% ipython --no-banner

In [1]: import numpy as np

In [2]: from numpy import linalg as LA

In [3]: np.set_printoptions(precision=3, suppress=True, linewidth=100, floatmode="fixed")

In [4]: rng = np.random.default_rng(70552)

In [5]: X = rng.normal(size=(24, 3)) + 3 * np.array([2, 5, 0])

In [6]: X
Out[6]: 
array([[ 6.034, 14.686, -0.539],
       [ 5.953, 14.543,  1.324],
       [ 5.920, 14.646, -0.887],
       [ 7.395, 12.433,  1.429],
       [ 7.096, 14.193, -1.113],
       [ 4.205, 15.004, -0.781],
       [ 5.281, 16.442, -2.130],
       [ 6.245, 15.224,  0.354],
       [ 6.475, 13.030, -0.714],
       [ 2.724, 16.793,  0.432],
       [ 5.851, 13.791,  0.842],
       [ 5.017, 15.527, -0.636],
       [ 4.534, 16.529, -0.106],
       [ 4.834, 15.033,  0.118],
       [ 6.528, 15.976,  0.567],
       [ 6.927, 16.288, -0.673],
       [ 8.070, 13.614,  1.689],
       [ 6.809, 13.425,  0.647],
       [ 6.294, 12.714,  0.382],
       [ 3.484, 14.808, -0.702],
       [ 6.835, 14.313, -1.604],
       [ 5.553, 16.726, -0.459],
       [ 4.535, 16.065,  0.141],
       [ 5.171, 11.703,  1.345]])

In [7]: W2 = X[[16, 12]].astype(float)

In [8]: for _ in range(4):
   ...:     idx = LA.norm(X[:, None] - W2, axis=-1).argmin(axis=1)
   ...:     W2 = np.array([X[idx == j].mean(axis=0) for j in range(2)])
   ...: 

In [9]: idx
Out[9]: array([1, 0, 1, 0, 0, 1, 1, 1, 0, 1, 0, 1, 1, 1, 1, 1, 0, 0, 0, 1, 1, 1, 1, 0])

In [10]: W2
Out[10]: 
array([[ 6.568, 13.272,  0.648],
       [ 5.244, 15.604, -0.460]])

In [11]: print(W2[1] - W2[0])
[-1.325  2.332 -1.108]

In [12]: print(np.abs(W2[1] - W2[0]).argmax())
1

In [13]: U, sig, Vt = LA.svd(X)

In [14]: np.argmax(sig[:-1] / (sig[1:] + 1e-6)) + 1
Out[14]: np.int64(1)

In [15]: sig
Out[15]: array([77.656,  7.380,  4.390])

In [16]: out = U[:, :1] @ np.diag(sig[:1]) @ Vt[:1]

In [17]: LA.matrix_rank(X, rtol=0.05)
Out[17]: np.int64(3)

In [18]: print(round(LA.norm(X - out) / LA.norm(X), 3))
0.11

In [19]: round(np.abs(X - out).max(), 3)
Out[19]: np.float64(3.274)

In [20]: dist = LA.norm(X[:, None] - X[None], axis=-1)

In [21]: dist[:5, :5]
Out[21]: 
array([[0.000, 1.870, 0.369, 3.287, 1.304],
       [1.870, 0.000, 2.214, 2.558, 2.714],
       [0.369, 2.214, 0.000, 3.527, 1.280],
       [3.287, 2.558, 3.527, 0.000, 3.106],
       [1.304, 2.714, 1.280, 3.106, 0.000]])

In [22]: np.unravel_index(dist.round(6).argmax(), dist.shape)
Out[22]: (np.int64(3), np.int64(9))

In [23]: dist.mean(axis=1).argmax()
Out[23]: np.int64(9)

In [24]: dist[19].round(6).argsort(kind="stable")[:4]
Out[24]: array([19,  5, 13, 11])

In [25]: F = np.loadtxt("x.csv", delimiter=",")

In [26]: F
Out[26]: 
array([[ 0.000, -0.100,  1.500],
       [-0.800,  0.400,  0.300],
       [ 0.500,  0.900,  1.300]])

In [27]: u = np.array([1, -2, 0])

In [28]: out = F + np.outer(u, np.eye(3)[1])

In [29]: print(LA.matrix_rank(out - F))
1

In [30]: LA.matrix_rank(LA.inv(out) - LA.inv(F), tol=1e-8)
Out[30]: np.int64(1)

In [31]: round(LA.det(out) / LA.det(F), 3), np.round(1 + LA.solve(F, u)[1], 3)
Out[31]: (np.float64(-0.795), np.float64(-0.795))

In [32]: arr = np.loadtxt("dump.csv", delimiter=",")

In [33]: arr
Out[33]: 
array([[-13.606,   1.818,  11.894],
       [-15.340,   1.891,  13.412],
       [ -0.004,  -0.031,   0.044],
       [ -5.130,   0.606,   4.449],
       [-15.226,   1.736,  13.424],
       [ -0.076,  -0.028,  -0.037],
       [-15.138,   1.611,  13.397],
       [ -3.462,   0.484,   3.010],
       [-10.217,   1.096,   8.866],
       [ -0.120,  -0.172,   0.005]])

In [34]: out = arr / np.sqrt((arr ** 2).mean(axis=1, keepdims=True))

In [35]: LA.matrix_rank(out) == LA.matrix_rank(arr)
Out[35]: np.True_

In [36]: LA.norm(out, axis=1)
Out[36]: array([1.732, 1.732, 1.732, 1.732, 1.732, 1.732, 1.732, 1.732, 1.732, 1.732])

In [37]: Xs = arr - arr.mean(axis=1)
---------------------------------------------------------------------------
ValueError                                Traceback (most recent call last)
Cell In[37], line 1
----> 1 Xs = arr - arr.mean(axis=1)

ValueError: operands could not be broadcast together with shapes (10,3) (10,) 

In [38]: Xs = arr - arr.mean(axis=0)

In [39]: U, sig, Vt = LA.svd(Xs, full_matrices=False)

In [40]: Vt[0] * np.sign(Vt[0, np.abs(Vt[0]).argmax()])
Out[40]: array([ 0.747, -0.091, -0.659])

In [41]: (np.sign(U[:, 0]) == np.sign(U[0, 0])).astype(int)
Out[41]: array([1, 1, 0, 0, 1, 0, 1, 0, 1, 0])

In [42]: sig
Out[42]: array([27.140,  0.366,  0.143])

In [43]: np.round(Xs.mean(axis=0), 3) + 0
Out[43]: array([0.000, 0.000, 0.000])

In [44]: np.searchsorted(np.cumsum(sig ** 2) / (sig ** 2).sum(), 0.9) + 1
Out[44]: np.int64(1)

In [45]: np.abs(U[:, 0]).argmax()
Out[45]: np.int64(2)

In [46]: np.abs(Vt[-1])
Out[46]: array([0.664, 0.151, 0.732])

In [47]: idx = arr[:, 2] > np.median(arr[:, 2])

In [48]: u = arr[idx].mean(axis=0) - arr[~idx].mean(axis=0)

In [49]: (((arr - arr.mean(axis=0)) @ u > 0) == idx).mean()
Out[49]: np.float64(1.0)

In [50]: idx.astype(int)
Out[50]: array([1, 1, 0, 0, 1, 0, 1, 0, 1, 0])

In [51]: u
Out[51]: array([-12.147,   1.459,  10.704])

In [52]: W2 = arr[[6, 2]].astype(float)

In [53]: for _ in range(7):
    ...:     idx = LA.norm(arr[:, None] - W2, axis=-1).argmin(axis=1)
    ...:     W2 = np.array([arr[idx == j].mean(axis=0) for j in range(2)])
    ...: 

In [54]: print(idx)
[0 0 1 1 0 1 0 1 0 1]

In [55]: W2[1] - W2[0]
Out[55]: array([ 12.147,  -1.459, -10.704])

In [56]: np.abs(W2[1] - W2[0]).argmax()
Out[56]: np.int64(0)

In [57]: theta = np.deg2rad(72)

In [58]: K = np.eye(3)

In [59]: K[np.ix_([2, 1], [2, 1])] = [[np.cos(theta), -np.sin(theta)], [np.sin(theta), np.cos(theta)]]

In [60]: K
Out[60]: 
array([[ 1.000,  0.000,  0.000],
       [ 0.000,  0.309,  0.951],
       [ 0.000, -0.951,  0.309]])

In [61]: # keeps lengths

In [62]: idx = rng.permutation(3)

In [63]: idx
Out[63]: array([2, 0, 1])

In [64]: out = K[idx][:, idx]

In [65]: np.diag(out)
Out[65]: array([0.309, 1.000, 0.309])

In [66]: O, R = LA.qr(K)

In [67]: R.round(3) + 0
Out[67]: 
array([[ 1.000,  0.000,  0.000],
       [ 0.000, -1.000,  0.000],
       [ 0.000,  0.000,  1.000]])

In [68]: O @ R
Out[68]: 
array([[ 1.000,  0.000,  0.000],
       [ 0.000,  0.309,  0.951],
       [ 0.000, -0.951,  0.309]])

In [69]: np.round(O.T @ O, 3) + 0
Out[69]: 
array([[1.000, 0.000, 0.000],
       [0.000, 1.000, 0.000],
       [0.000, 0.000, 1.000]])

In [70]: O.shape, R.shape
Out[70]: ((3, 3), (3, 3))

In [71]: np.abs(np.diag(R))
Out[71]: array([1.000, 1.000, 1.000])

In [72]: abs(R[0, 0]), round(LA.norm(K[:, 0]), 3)
Out[72]: (np.float64(1.0), np.float64(1.0))

In [73]: O
Out[73]: 
array([[ 1.000,  0.000,  0.000],
       [-0.000, -0.309,  0.951],
       [-0.000,  0.951,  0.309]])

In [74]: (K != 0).astype(int)
Out[74]: 
array([[1, 0, 0],
       [0, 1, 1],
       [0, 1, 1]])

In [75]: print(K @ K)
[[ 1.000  0.000  0.000]
 [ 0.000 -0.809  0.588]
 [ 0.000 -0.588 -0.809]]

In [76]: np.round(LA.det(K), 3)
Out[76]: np.float64(1.0)

In [77]: data = np.array([[-1, 1, 1, -1], [0, 2, 2, 0], [10, 4, 4, 10], [0, -2, -2, 0]])

In [78]: P = np.triu(np.array([[0, 3, 1, -3], [1, -3, 2, -1], [2, -1, -2, -2], [3, -1, 0, 2]]), 1) + np.eye(4)

In [79]: out = P @ data @ LA.inv(P)

In [80]: np.round(np.poly(out), 3) + 0
Out[80]: array([ 1.000, -5.000,  4.000,  0.000,  0.000])

In [81]: out
Out[81]: 
array([[  9.000, -10.000,  28.000,  82.000],
       [ 20.000, -48.000,  88.000, 208.000],
       [ 10.000, -22.000,  42.000, 102.000],
       [  0.000,  -2.000,   2.000,   2.000]])

In [82]: P @ data - data @ P
Out[82]: 
array([[ 10.000,  19.000,  15.000,  10.000],
       [ 20.000,  10.000,   6.000,  26.000],
       [  0.000, -26.000, -14.000,  42.000],
       [  0.000,   0.000,   4.000,  -6.000]])

In [83]: E = np.load("case1.npy")

In [84]: E
Out[84]: 
array([[0, 0, 0, 0],
       [0, 0, 0, 0],
       [0, 0, 0, 1],
       [0, 0, 1, 0]])

In [85]: # rows and columns are dependent

In [86]: U, sig, Vt = LA.svd(E)

In [87]: np.argmax(sig[:-1] / (sig[1:] + 1e-6)) + 1
Out[87]: np.int64(2)

In [88]: print(sig)
[1.000 1.000 0.000 0.000]

In [89]: out = U[:, :2] @ np.diag(sig[:2]) @ Vt[:2]

In [90]: round(float(LA.norm(E - out) / LA.norm(E)), 3)
Out[90]: 0.0

In [91]: np.round(LA.norm(E - out, 2), 3), sig[2]
Out[91]: (np.float64(0.0), np.float64(0.0))

In [92]: mat = np.load("sample8.npy")

In [93]: mat
Out[93]: 
array([[-1.853, -3.147, -3.121, -1.387],
       [ 3.911,  0.882, -2.909, -0.679],
       [-0.412, -0.145, -1.690,  4.685],
       [ 2.470, -3.781,  1.984,  0.815]])

In [94]: out = LA.inv(mat)

In [95]: (np.abs(out) > 1e-9).astype(int)
Out[95]: 
array([[1, 1, 1, 1],
       [1, 1, 1, 1],
       [1, 1, 1, 1],
       [1, 1, 1, 1]])

In [96]: LA.inv(out)
Out[96]: 
array([[-1.853, -3.147, -3.121, -1.387],
       [ 3.911,  0.882, -2.909, -0.679],
       [-0.412, -0.145, -1.690,  4.685],
       [ 2.470, -3.781,  1.984,  0.815]])

In [97]: np.round(LA.cond(mat), 3)
Out[97]: np.float64(1.0)

In [98]: round(LA.det(mat) * LA.det(out), 3)
Out[98]: np.float64(1.0)

In [99]: np.round(mat @ out, 3) + 0
Out[99]: 
array([[1.000, 0.000, 0.000, 0.000],
       [0.000, 1.000, 0.000, 0.000],
       [0.000, 0.000, 1.000, 0.000],
       [0.000, 0.000, 0.000, 1.000]])

In [100]: def softmax(z):
     ...:     e = np.exp(z - z.max(axis=-1, keepdims=True))
     ...:     return e / e.sum(axis=-1, keepdims=True)
     ...: 

In [101]: softmax(mat[2] + -2)
Out[101]: array([0.006, 0.008, 0.002, 0.984])

In [102]: print(softmax(mat[2]))
[0.006 0.008 0.002 0.984]

In [103]: S = mat @ mat.T / np.sqrt(4)

In [104]: softmax(S)[2] @ mat
Out[104]: array([-0.412, -0.145, -1.690,  4.685])

In [105]: print(softmax(S).round(6).argmax(axis=1))
[0 1 2 3]

In [106]: J = np.loadtxt("out13.csv", delimiter=",")

In [107]: J
Out[107]: 
array([[ 0.595, -1.118, -1.031, -1.155],
       [ 1.021,  1.275, -1.118,  0.291],
       [ 0.510,  0.810,  1.018, -1.430],
       [-1.531,  0.685, -0.807, -0.732]])

In [108]: u = np.array([-1, 2, -3, 3])

In [109]: out = J + np.outer(u, np.eye(4)[2])

In [110]: np.round(LA.det(out) / LA.det(J), 3), round(float(1 + LA.solve(J, u)[2]), 3)
Out[110]: (np.float64(-0.67), -0.67)

In [111]: print(out)
[[ 0.595 -1.118 -2.031 -1.155]
 [ 1.021  1.275  0.882  0.291]
 [ 0.510  0.810 -1.982 -1.430]
 [-1.531  0.685  2.193 -0.732]]

In [112]: print(LA.matrix_rank(LA.inv(out) - LA.inv(J), tol=1e-8))
1

In [113]: t3 = np.stack([K, -1 * K, K[::-1]])

In [114]: print(LA.norm(t3, axis=(1, 2)))
[1.732 1.732 1.732]

In [115]: t3.sum(axis=0)
Out[115]: 
array([[ 0.000, -0.951,  0.309],
       [ 0.000,  0.309,  0.951],
       [ 1.000,  0.000,  0.000]])

In [116]: print(LA.det(t3))
[ 1.000 -1.000 -1.000]

In [117]: O, R = LA.qr(J)

In [118]: abs(R[0, 0]), round(LA.norm(J[:, 0]), 3)
Out[118]: (np.float64(2.0), np.float64(2.0))

In [119]: np.abs(np.diag(R))
Out[119]: array([2.000, 2.000, 2.000, 2.000])

In [120]: O
Out[120]: 
array([[-0.298,  0.559,  0.515,  0.577],
       [-0.510, -0.637,  0.559, -0.145],
       [-0.255, -0.405, -0.509,  0.715],
       [ 0.765, -0.343,  0.403,  0.366]])

In [121]: R.round(3) + 0
Out[121]: 
array([[-2.000,  0.000,  0.000,  0.000],
       [ 0.000, -2.000,  0.000,  0.000],
       [ 0.000,  0.000, -2.000,  0.000],
       [ 0.000,  0.000,  0.000, -2.000]])

In [122]: print(O @ R)
[[ 0.595 -1.118 -1.031 -1.155]
 [ 1.021  1.275 -1.118  0.291]
 [ 0.510  0.810  1.018 -1.430]
 [-1.531  0.685 -0.807 -0.732]]

In [123]: np.round(O.T @ O, 3) + 0
Out[123]: 
array([[1.000, 0.000, 0.000, 0.000],
       [0.000, 1.000, 0.000, 0.000],
       [0.000, 0.000, 1.000, 0.000],
       [0.000, 0.000, 0.000, 1.000]])

In [124]: out = LA.invert(O)
---------------------------------------------------------------------------
AttributeError                            Traceback (most recent call last)
Cell In[124], line 1
----> 1 out = LA.invert(O)

AttributeError: module 'numpy.linalg' has no attribute 'invert'

In [125]: out = LA.inv(O)

In [126]: round(float(LA.cond(O)), 3)
Out[126]: 1.0

In [127]: LA.det(O) * out
Out[127]: 
array([[ 0.298,  0.510,  0.255, -0.765],
       [-0.559,  0.637,  0.405,  0.343],
       [-0.515, -0.559,  0.509, -0.403],
       [-0.577,  0.145, -0.715, -0.366]])

In [128]: np.round(LA.det(O) * LA.det(out), 3)
Out[128]: np.float64(1.0)

In [129]: round(LA.slogdet(O)[0], 3)
Out[129]: np.float64(-1.0)

In [130]: idx = rng.permutation(4)

In [131]: out = J[:, idx] * rng.choice([-1, 1], 4)

In [132]: out
Out[132]: 
array([[ 1.155, -1.118, -0.595,  1.031],
       [-0.291,  1.275, -1.021,  1.118],
       [ 1.430,  0.810, -0.510, -1.018],
       [ 0.732,  0.685,  1.531,  0.807]])

In [133]: U, _, Vt = LA.svd(J.T @ out)

In [134]: print(np.round(LA.lstsq(J, out)[0], 3) + 0)
[[ 0.000  0.000 -1.000  0.000]
 [ 0.000  1.000  0.000  0.000]
 [ 0.000  0.000  0.000 -1.000]
 [-1.000  0.000  0.000  0.000]]
